>>> import numpy as np
>>> import numpy.linalg as la
>>> np.set_printoptions(precision=3, suppress=True, linewidth=140, legacy="1.25")
>>> tidy = lambda a: np.round(a, 3) + 0
>>> arr = np.load("test5.npy")
>>> print(arr)
[[ 0.  0.  3.  0.  0.  0.  0.]
 [ 0.  3.  2.  0.  0.  0.  0.]
 [ 0.  1.  1.  0.  0.  0.  0.]
 [ 0.  0.  0. -5. -4.  4. -2.]
 [ 0.  0.  0.  2.  4.  5. -2.]
 [ 0.  0.  0.  0. -5.  3.  1.]
 [ 0.  0.  0.  2. -3.  2.  5.]]
>>> rng = np.random.default_rng(67247)
>>> M2 = arr + rng.integers(-2, 3, (7, 6)) @ rng.integers(-2, 3, (6, 7))
>>> print(M2)
[[ -2.  -1.   9.  11.  -1.  -6.   5.]
 [ 13.   6. -11.  -2.  -7.   5.  -3.]
 [ -9.  -2.  10.   3.   2.  -5.  -3.]
 [  0.   8.   4.  -6.  -8.   0.  -9.]
 [  4.   5.  -2.   0.   4.   5.   1.]
 [-16.  -1.  15.   1.   1.  -5.   1.]
 [  9.   5.  -7.  -1.  -5.  10.   9.]]
>>> print(la.matrix_rank(M2 - arr, tol=1e-8))
6
>>> Uu, sig, Vt = la.svd(arr)
>>> evecs = Vt[:(sig > 1e-8).sum()]
>>> vec = arr[5] + 4 * arr[4] + rng.integers(2) * np.eye(7)[5]
>>> print(vec)
[ 0.  0.  0.  8. 11. 23. -7.]
>>> print(tidy(np.diag(evecs.T @ evecs)))
[0. 1. 1. 1. 1. 1. 1.]
>>> print(tidy(evecs.T @ evecs))
[[0. 0. 0. 0. 0. 0. 0.]
 [0. 1. 0. 0. 0. 0. 0.]
 [0. 0. 1. 0. 0. 0. 0.]
 [0. 0. 0. 1. 0. 0. 0.]
 [0. 0. 0. 0. 1. 0. 0.]
 [0. 0. 0. 0. 0. 1. 0.]
 [0. 0. 0. 0. 0. 0. 1.]]
>>> print(tidy(la.norm(vec - evecs.T @ evecs @ vec)))
0.0
>>> print(np.allclose(evecs.T @ evecs @ vec, vec))
True
>>> print(np.unique(arr.round(6), axis=0).shape)
(7, 7)
>>> print(tidy(arr @ la.pinv(arr) @ arr))
[[ 0.  0.  3.  0.  0.  0.  0.]
 [ 0.  3.  2.  0.  0.  0.  0.]
 [ 0.  1.  1.  0.  0.  0.  0.]
 [ 0.  0.  0. -5. -4.  4. -2.]
 [ 0.  0.  0.  2.  4.  5. -2.]
 [ 0.  0.  0.  0. -5.  3.  1.]
 [ 0.  0.  0.  2. -3.  2.  5.]]
>>> print(np.abs(np.diag(la.qr(arr)[1])) > 1e-9)
[False  True  True  True  True  True  True]
>>> try:
...     la.inv(arr)
... except la.LinAlgError as e:
...     print(repr(e))
... 
LinAlgError('Singular matrix')
>>> print(la.lstsq(arr[:-1].T, arr[-1])[2])
5
>>> print(np.allclose(arr[:-1].T @ la.lstsq(arr[:-1].T, arr[-1])[0], arr[-1]))
False
>>> idx = rng.permutation(7)
>>> print(idx)
[1 2 0 3 4 5 6]
>>> M2 = arr[idx][:, idx]
>>> print(tidy(np.sort(np.abs(la.eigvals(M2)))))
[0.    0.268 3.732 4.03  5.49  5.49  5.829]
>>> print(np.diag(M2))
[ 3.  1.  0. -5.  4.  3.  5.]
>>> print(np.allclose(M2, arr))
False
>>> print(np.argsort(-la.norm(arr, axis=0).round(6), kind="stable")[:3])
[4 5 6]
>>> print(tidy(la.norm(arr, 2) / la.norm(arr)))
0.646
>>> m1 = np.loadtxt("run2.csv", delimiter=",")
>>> print(m1)
[[-5.  0.  0.  0.  0.  0.  0.  0.  0.  0.  0.  0.  0.  0.  0.]
 [ 0.  1.  0.  0.  0.  0.  0.  0.  0.  0.  0.  0.  0.  0.  0.]
 [ 0.  0.  7.  0.  0.  0.  0.  0.  0.  0.  0.  0.  0.  0.  0.]
 [ 0.  0.  0.  9.  0.  0.  0.  0.  0.  0.  0.  0.  0.  0.  0.]
 [ 0.  0.  0.  0.  1.  0.  0.  0.  0.  0.  0.  0.  0.  0.  0.]
 [ 0.  0.  0.  0.  0. -3.  0.  0.  0.  0.  0.  0.  0.  0.  0.]
 [ 0.  0.  0.  0.  0.  0.  0.  0.  0.  0.  0.  0.  0.  0.  0.]
 [ 0.  0.  0.  0.  0.  0.  0.  9.  0.  0.  0.  0.  0.  0.  0.]
 [ 0.  0.  0.  0.  0.  0.  0.  0.  4.  0.  0.  0.  0.  0.  0.]
 [ 0.  0.  0.  0.  0.  0.  0.  0.  0.  7.  0.  0.  0.  0.  0.]
 [ 0.  0.  0.  0.  0.  0.  0.  0.  0.  0.  0.  0.  0.  0.  0.]
 [ 0.  0.  0.  0.  0.  0.  0.  0.  0.  0.  0.  1.  0.  0.  0.]
 [ 0.  0.  0.  0.  0.  0.  0.  0.  0.  0.  0.  0.  6.  0.  0.]
 [ 0.  0.  0.  0.  0.  0.  0.  0.  0.  0.  0.  0.  0.  3.  0.]
 [ 0.  0.  0.  0.  0.  0.  0.  0.  0.  0.  0.  0.  0.  0.  5.]]
>>> idx = rng.permutation(15)
>>> print(idx)
[ 9 14  7  2 10  0  6  1  4  8 13  3 12 11  5]
>>> M2 = m1[idx][:, idx]
>>> print(np.diag(M2))
[ 7.  5.  9.  7.  0. -5.  0.  1.  1.  4.  3.  9.  6.  1. -3.]
>>> print(np.allclose(M2, m1))
False
